% python3 -q
>>> import numpy as np
>>> np.set_printoptions(precision=1, suppress=True, linewidth=140)
>>> rd = lambda a: np.round(a, 1) + 0
>>> F = np.load("test10.npy")
>>> F
array([[ 1, -1,  1],
       [ 1,  0,  0],
       [ 1,  1,  1]])
>>> O, V = np.linalg.qr(F[:, :2])[0], np.linalg.qr(F[:, 2:])[0]
>>> sig = np.linalg.svd(O.T @ V, compute_uv=False)
>>> (sig > 0.9).sum()
np.int64(0)
>>> rd(np.linalg.norm(O @ O.T - V @ V.T, 2))
np.float64(1.0)
>>> print(rd(sig))
[0.8]
>>> data = np.load("sample9.npy")
>>> data
array([[-0.1, -0.3, -0.7,  0.5,  0.3, -0.4,  0.9],
       [-0.3,  0.4, -0.6,  0.8, -0.7,  0.2, -0.8],
       [-0.7, -0.6,  1. , -0.2,  0.3, -0.8, -0.6],
       [ 0.5,  0.8, -0.2,  1. ,  0.7, -0.7, -0.3],
       [ 0.3, -0.7,  0.3,  0.7,  1.3,  0.7, -0.1],
       [-0.4,  0.2, -0.8, -0.7,  0.7,  1. , -0.5],
       [ 0.9, -0.8, -0.6, -0.3, -0.1, -0.5,  0.3]])
>>> rd(np.linalg.eigvals(F))
array([2.+0.j, 0.+1.j, 0.-1.j])
>>> rd(np.linalg.eigvals(F).sum().real)
np.float64(2.0)
>>> rd(np.linalg.det(2 * F)), rd(np.linalg.det(F))
(np.float64(16.0), np.float64(2.0))
>>> rd(np.linalg.det(F[::-1]))
np.float64(-2.0)
>>> rng = np.random.default_rng(7792)
>>> B = data + rng.integers(-2, 3, (7, 4)) @ rng.integers(-2, 3, (4, 7))
>>> rd(B)
array([[-5.1,  1.7, -1.7, -3.5,  5.3, -0.4,  0.9],
       [ 3.7, -5.6,  1.4,  0.8, -0.7, -4.8, -2.8],
       [-0.7,  4.4, -8. , -4.2,  8.3,  0.2,  5.4],
       [-1.5,  1.8,  4.8,  5. , -5.3,  4.3, -2.3],
       [-2.7, -4.7,  9.3,  2.7, -3.7,  0.7, -6.1],
       [ 1.6,  1.2, -5.8, -2.7,  2.7, -3. ,  1.5],
       [-7.1, -0.8,  7.4, -0.3, -0.1,  5.5, -3.7]])
>>> print(rd(B - data))
[[-5.  2. -1. -4.  5.  0.  0.]
 [ 4. -6.  2.  0.  0. -5. -2.]
 [ 0.  5. -9. -4.  8.  1.  6.]
 [-2.  1.  5.  4. -6.  5. -2.]
 [-3. -4.  9.  2. -5.  0. -6.]
 [ 2.  1. -5. -2.  2. -4.  2.]
 [-8.  0.  8.  0.  0.  6. -4.]]
>>> O, R = np.linalg.qr(data)
>>> O.shape, R.shape
((7, 7), (7, 7))
>>> rd(O)
array([[-0.1,  0.2,  0.5, -0.4,  0. ,  0.4, -0.6],
       [-0.2, -0.2,  0.4, -0.5, -0.4, -0.2,  0.5],
       [-0.5,  0.5, -0.3, -0.1,  0.1,  0.5,  0.4],
       [ 0.4, -0.6, -0.2, -0.3,  0.4,  0.5,  0.2],
       [ 0.2,  0.4, -0.1, -0.5,  0.5, -0.5,  0.1],
       [-0.3, -0.1,  0.6,  0.4,  0.6, -0.1,  0.3],
       [ 0.7,  0.4,  0.3,  0.2, -0.2,  0.3,  0.4]])
>>> rd(O @ R)
array([[-0.1, -0.3, -0.7,  0.5,  0.3, -0.4,  0.9],
       [-0.3,  0.4, -0.6,  0.8, -0.7,  0.2, -0.8],
       [-0.7, -0.6,  1. , -0.2,  0.3, -0.8, -0.6],
       [ 0.5,  0.8, -0.2,  1. ,  0.7, -0.7, -0.3],
       [ 0.3, -0.7,  0.3,  0.7,  1.3,  0.7, -0.1],
       [-0.4,  0.2, -0.8, -0.7,  0.7,  1. , -0.5],
       [ 0.9, -0.8, -0.6, -0.3, -0.1, -0.5,  0.3]])
>>> rd(np.abs(np.diag(R)))
array([1.4, 1.5, 1.6, 1.6, 1.7, 1.5, 1.2])
>>> rd(O.T @ O)
array([[1., 0., 0., 0., 0., 0., 0.],
       [0., 1., 0., 0., 0., 0., 0.],
       [0., 0., 1., 0., 0., 0., 0.],
       [0., 0., 0., 1., 0., 0., 0.],
       [0., 0., 0., 0., 1., 0., 0.],
       [0., 0., 0., 0., 0., 1., 0.],
       [0., 0., 0., 0., 0., 0., 1.]])
>>> rd(np.trace(O @ O.T))
np.float64(7.0)
